$ ipython --no-banner

In [1]: import numpy as np

In [2]: np.set_printoptions(precision=2, suppress=True, linewidth=200)

In [3]: def rnd(a):
   ...:     return np.round(a, 2) + 0
   ...: 

In [4]: M = np.loadtxt("mat.csv", delimiter=",")

In [5]: print(M)
[[ 1. -1.  0.  0.]
 [ 3. -1.  0.  0.]
 [ 0.  0.  1. -1.]
 [ 0.  0.  3. -1.]]

In [6]: # 2 blocks once reordered

In [7]: Y = np.linalg.invert(M)
Traceback (most recent call last):
  Cell In[7], line 1
    Y = np.linalg.invert(M)
AttributeError: module 'numpy.linalg' has no attribute 'invert'


In [8]: Y = np.linalg.inv(M)

In [9]: print(rnd(np.linalg.inv(Y)))
[[ 1. -1.  0.  0.]
 [ 3. -1.  0.  0.]
 [ 0.  0.  1. -1.]
 [ 0.  0.  3. -1.]]

In [10]: print(rnd(np.linalg.det(M) * Y))
[[-2.  2.  0.  0.]
 [-6.  2.  0.  0.]
 [ 0.  0. -2.  2.]
 [ 0.  0. -6.  2.]]

In [11]: vec = np.array([0, -2, 7, 5])

In [12]: rhs = M @ vec

In [13]: beta, lr = np.zeros(4), 1 / np.linalg.norm(M, 2) ** 2

In [14]: for i in range(3):
    ...:     beta -= lr * M.T @ (M @ beta - rhs)
    ...:     if i % 1 == 0: print(i, round(np.linalg.norm(M @ beta - rhs), 2))
    ...: 
0 4.28
1 4.15
2 4.03

In [15]: print(rnd(np.linalg.cond(M)))
5.83

In [16]: print(rnd(beta))
[ 0.65 -0.44  4.45 -1.16]

In [17]: Y = np.array([[-2, -1, 3, 3, -1, -2], [1, -3, 0, -1, 1, 1]])

In [18]: mat = Y.T @ Y

In [19]: print(mat)
[[ 5 -1 -6 -7  3  5]
 [-1 10 -3  0 -2 -1]
 [-6 -3  9  9 -3 -6]
 [-7  0  9 10 -4 -7]
 [ 3 -2 -3 -4  2  3]
 [ 5 -1 -6 -7  3  5]]

In [20]: # equal to its transpose

In [21]: r = np.linalg.matrix_rank(mat)

In [22]: print(r)
2

In [23]: null = np.linalg.svd(mat)[2][r:].T

In [24]: print(np.allclose(mat @ null, 0))
True

In [25]: print([int(np.linalg.matrix_rank(mat[:i])) for i in range(1, len(mat) + 1)])
[1, 2, 2, 2, 2, 2]

In [26]: print(null.shape)
(6, 4)

In [27]: rng = np.random.default_rng(11)

In [28]: labels = rng.permutation(6)

In [29]: print(labels)
[3 1 4 5 2 0]

In [30]: Y = mat[labels][:, labels]

In [31]: print(np.trace(Y))
41

In [32]: print(np.allclose(Y, mat))
False

In [33]: print(Y)
[[10  0 -4 -7  9 -7]
 [ 0 10 -2 -1 -3 -1]
 [-4 -2  2  3 -3  3]
 [-7 -1  3  5 -6  5]
 [ 9 -3 -3 -6  9 -6]
 [-7 -1  3  5 -6  5]]
